$ python3 -q
>>> import numpy as np
>>> np.set_printoptions(precision=1, suppress=True, linewidth=120, legacy="1.25")
>>> rd = lambda a: np.round(a, 1) + 0
>>> W0 = np.load("out8.npy")
>>> W0
array([[-2., -3.,  0.],
       [-3., -2.,  0.],
       [ 0.,  0., -2.]])
>>> # splits into 2 blocks
>>> Uu, sv, VT = np.linalg.svd(W0, full_matrices=False)
>>> print(rd(Uu.T @ Uu))
[[1. 0. 0.]
 [0. 1. 0.]
 [0. 0. 1.]]
>>> np.allclose(Uu * sv @ VT, W0)
True
>>> rd(VT @ VT.T)
array([[1., 0., 0.],
       [0., 1., 0.],
       [0., 0., 1.]])
>>> Uu.shape, sv.shape, VT.shape
((3, 3), (3,), (3, 3))
>>> print((sv > 1e-8).sum())
3
>>> rd(sv / sv[0])
array([1. , 0.4, 0.2])
>>> E = np.load("arr.npy")
>>> E
array([[3, 2],
       [0, 3]])
>>> # triangular, det is the product of the diagonal
>>> np.linalg.matrix_rank(E - E[0, 0] * np.eye(2))
1
>>> np.linalg.matrix_power(E - np.diag(np.diag(E)), 2)
array([[0, 0],
       [0, 0]])
>>> rng = np.random.default_rng(285716)
>>> A2 = E + rng.integers(-2, 3, (2, 1)) @ rng.integers(-2, 3, (1, 2))
>>> A2
array([[ 4,  4],
       [-2, -1]])
>>> print(np.linalg.matrix_rank(A2 - E, tol=1e-8))
1
>>> print(rd(np.linalg.svd(A2 - E, compute_uv=False)))
[5. 0.]
>>> np.abs(A2 - E).sum(axis=1)
array([3, 6])
>>> data = np.load("case10.npy")
>>> print(data)
[[ 0.  0.  0.  0. -2. -2.]
 [ 0.  0.  0.  0.  1. -2.]
 [ 0.  0.  0.  0. -1.  2.]
 [ 0.  0.  0.  0.  1.  2.]
 [-2.  1. -1.  1.  0.  0.]
 [-2. -2.  2.  2.  0.  0.]]
>>> # equal to its transpose
>>> blk = np.stack([E, -2 * E, E[::-1]])
>>> rd(np.linalg.det(blk))
array([ 9., 36., -9.])
>>> np.linalg.matrix_rank(blk)
array([2, 2, 2])
>>> np.einsum("bij,cij->bc", blk, blk)
array([[ 22, -44,  12],
       [-44,  88, -24],
       [ 12, -24,  22]])
>>> vals, evecs = np.linalg.eigh(data)
>>> vec = np.array([1, -4, -4, -1, -4, 5])
>>> print((np.sign(evecs[:, -1].round(6)) == np.sign(evecs[0, -1].round(6))).astype(int))
[1 1 0 0 0 0]
>>> np.abs(data).sum(axis=1).max(), rd(np.abs(vals).max())
(8.0, 4.1)
>>> rd(vec @ data @ vec / (vec @ vec)), rd(vals[0]), rd(vals[-1])
(-0.2, -4.1, 4.1)
>>> rd(np.linalg.eigvalsh(data[1:, 1:]))
array([-3.5, -1.6,  0. ,  1.6,  3.5])
>>> u = np.array([0, 0])
>>> np.cross(data[5, :3], data[2, :3])
array([-0.,  0.,  0.])
>>> np.correlate(data[5], data[2], "full")
array([-4., -2.,  6.,  2., -2.,  0.,  0.,  0.,  0.,  0.,  0.])
>>> Uu, sv, VT = np.linalg.svd(data)
>>> print(np.argmax(sv[:-1] / (sv[1:] + 1e-6)) + 1)
4
>>> A2 = Uu[:, :4] @ np.diag(sv[:4]) @ VT[:4]
>>> np.linalg.matrix_rank(data, rtol=0.05)
4
>>> rd(np.linalg.norm(data - A2, 2)), rd(sv[4])
(0.0, 0.0)
>>> mat = np.load("data.npy")
>>> print(mat)
[[ 0.2 -1.4 -0.2]
 [-1.3 -0.9 -1.4]
 [ 0.7 -1.4  0.4]
 [ 1.1  0.1  0.4]
 [ 1.  -0.7  1.2]
 [-0.8  0.9 -1.8]
 [-0.5 -1.6  1.9]]
>>> blk = np.stack([mat, -2 * mat, mat[::-1]])
>>> rd(blk.sum(axis=0))
array([[-0.7, -0.2,  2.1],
       [ 0.5,  1.8, -0.4],
       [ 0.3,  0.7,  0.8],
       [ 0. ,  0. ,  0. ],
       [-0.3, -0.7, -0.8],
       [-0.5, -1.8,  0.4],
       [ 0.7,  0.2, -2.1]])
>>> np.linalg.matrix_rank(blk)
array([3, 3, 3])
>>> print(rd(np.einsum("bij,cij->bc", blk, blk)))
[[ 24.5 -49.1  14.7]
 [-49.1  98.1 -29.4]
 [ 14.7 -29.4  24.5]]
>>> rd(np.linalg.norm(blk, axis=(1, 2)))
array([5. , 9.9, 5. ])
>>> blk.shape
(3, 7, 3)
>>> u = np.array([1, 1, 2])
>>> rd(np.array([np.convolve(row, u, "same") for row in mat]))
array([[-1.2, -1.2, -3. ],
       [-2.2, -4.9, -3.2],
       [-0.7,  0.4, -2.4],
       [ 1.2,  2.7,  0.6],
       [ 0.3,  2.5, -0.2],
       [ 0.1, -2.5,  0. ],
       [-2.1, -0.7, -1.3]])
>>> rd(np.correlate(mat[5], mat[2], "full"))
array([-0.3,  1.5, -2.5,  3.2, -1.3])
>>> F = np.loadtxt("mat.csv", delimiter=",")
>>> print(F)
[[-1. -2.  2.  1.  2. -1.]
 [ 1.  2.  3. -2.  3.  1.]
 [-3. -2.  1.  3.  2. -2.]]
>>> A2 = F + rng.integers(-2, 3, (3, 2)) @ rng.integers(-2, 3, (2, 6))
>>> A2
array([[-1., -8.,  2.,  7.,  2., -3.],
       [ 0.,  0.,  5., -1.,  5.,  1.],
       [-2.,  3., -1., -1.,  0., -1.]])
>>> np.linalg.matrix_rank(A2 - F, tol=1e-8)
2
>>> rd(np.linalg.svd(A2 - F, compute_uv=False))
array([11.3,  3.6,  0. ])
>>> u, g = A2[0], A2[2]
>>> u @ u
131.0
>>> pr = (u @ g) / (u @ u) * u
>>> rd(pr)
array([ 0.2,  1.7, -0.4, -1.5, -0.4,  0.6])
>>> np.linalg.matrix_rank(np.outer(u, g))
1
>>> rd(g - pr)
array([-2.2,  1.3, -0.6,  0.5,  0.4, -1.6])
>>> Uu, sv, VT = np.linalg.svd(F, full_matrices=False)
>>> print(rd(sv / sv[0]))
[1.  0.8 0.2]
>>> np.allclose(Uu * sv @ VT, F)
True
>>> np.abs(Uu[:, 0]).round(6).argmax()
2
>>> rd(Uu.T @ Uu)
array([[1., 0., 0.],
       [0., 1., 0.],
       [0., 0., 1.]])
>>> rd(np.abs(VT[0]))
array([0.5, 0.5, 0.2, 0.5, 0.3, 0.4])
>>> A2 = F / np.sqrt((F ** 2).mean(axis=1, keepdims=True))
>>> rd(A2[1])
array([ 0.5,  0.9,  1.4, -0.9,  1.4,  0.5])
>>> print(np.linalg.matrix_rank(A2) == np.linalg.matrix_rank(F))
True
>>> np.linalg.matrix_rank(F - F.mean(axis=1, keepdims=True))
3
>>> K = np.loadtxt("dump.csv", delimiter=",")
>>> print(rd(K))
[[-0.1  0.6  5.4  6. ]
 [ 0.   1.1  2.3  3.3]
 [-0.1  0.7  0.2  0.9]
 [ 0.   0.1  0.   0.1]
 [ 0.2 -0.3  0.  -0.3]
 [ 1.4 -0.9  0.  -1. ]
 [ 2.  -1.1 -0.2 -1.2]
 [ 2.9 -1.1 -0.5 -1.6]
 [ 4.1 -1.  -1.1 -2. ]
 [ 4.3 -1.  -1.1 -2.1]
 [13.2  1.9 -7.7 -5.8]
 [14.4  2.3 -8.6 -6.3]]
>>> Uu, sv, VT = np.linalg.svd(K)
>>> evecs = VT[:(sv > 1e-8).sum()]
>>> vec = K[7] + 2 * K[3] + rng.integers(2) * np.eye(4)[0]
>>> print(rd(vec))
[ 3.8 -0.9 -0.5 -1.4]
>>> rd(evecs.T @ evecs)
array([[ 1. ,  0. ,  0. ,  0. ],
       [ 0. ,  0.7, -0.3,  0.3],
       [ 0. , -0.3,  0.7,  0.3],
       [ 0. ,  0.3,  0.3,  0.7]])
>>> np.allclose(evecs.T @ evecs @ vec, vec)
True
>>> np.linalg.matrix_rank(np.vstack([K, vec]))
3
>>> print(rd(np.diag(evecs.T @ evecs)))
[1.  0.7 0.7 0.7]
>>> print(rd(np.linalg.norm(vec - evecs.T @ evecs @ vec)))
0.0
>>> G = np.cov(K, rowvar=False)
>>> rd(K.std(axis=0))
array([4.9, 1.1, 3.6, 3.2])
>>> np.argsort(-K.std(axis=0).round(6), kind="stable")
array([0, 2, 3, 1])
>>> rd(np.corrcoef(K.T))
array([[ 1. ,  0.6, -0.9, -0.8],
       [ 0.6,  1. , -0.5, -0.2],
       [-0.9, -0.5,  1. ,  1. ],
       [-0.8, -0.2,  1. ,  1. ]])
>>> print(np.argwhere(np.triu(np.abs(np.corrcoef(K.T)) > 0.8, 1)))
[[0 2]
 [0 3]
 [2 3]]
>>> rd(np.polyfit(K[:, 3], K[:, 1], 1))
array([-0.1,  0. ])
>>> rd(np.linalg.eigvalsh(G)[::-1])
array([48.8,  3.4,  0.9,  0. ])
>>> G.shape
(4, 4)
>>> Uu, sv, VT = np.linalg.svd(K)
>>> rd(sv)
array([26.1,  7.4,  4. ,  0. ])
>>> print(np.argmax(sv[:-1] / (sv[1:] + 1e-6)) + 1)
3
>>> A2 = Uu[:, :3] @ np.diag(sv[:3]) @ VT[:3]
>>> np.linalg.matrix_rank(A2)
3
>>> print(rd(np.abs(K - A2).max()))
0.0
>>> J = np.loadtxt("block8.csv", delimiter=",")
>>> J
array([[ 0., -5., -1.,  5.,  1.],
       [-2.,  5.,  0.,  4.,  1.],
       [-5.,  3., -2., -4., -3.],
       [-4., -4.,  4., -1., -2.],
       [-3., -5.,  4.,  1., -3.]])
>>> q = J.astype(float).copy()
>>> for j in range(5):
...     q[:, j] -= q[:, :j] @ (q[:, :j].T @ q[:, j])
...     q[:, j] /= np.linalg.norm(q[:, j])
... 
>>> rd(q)
array([[ 0. , -0.5, -0.6,  0.6,  0.1],
       [-0.3,  0.5,  0.3,  0.8,  0. ],
       [-0.7,  0.4, -0.6, -0.3, -0.1],
       [-0.5, -0.4,  0.3, -0.1,  0.7],
       [-0.4, -0.5,  0.3,  0.1, -0.7]])
>>> rd(q.T @ J)
array([[ 7.3,  0.8, -2.4,  1.8,  4.1],
       [ 0. , 10. , -3.5, -2. ,  1.1],
       [ 0. ,  0. ,  4.3,  0.1, -0.3],
       [ 0. ,  0. ,  0. ,  7.2,  2.1],
       [ 0. ,  0. ,  0. ,  0. ,  1.4]])
>>> print(rd(q.T @ q))
[[1. 0. 0. 0. 0.]
 [0. 1. 0. 0. 0.]
 [0. 0. 1. 0. 0.]
 [0. 0. 0. 1. 0.]
 [0. 0. 0. 0. 1.]]
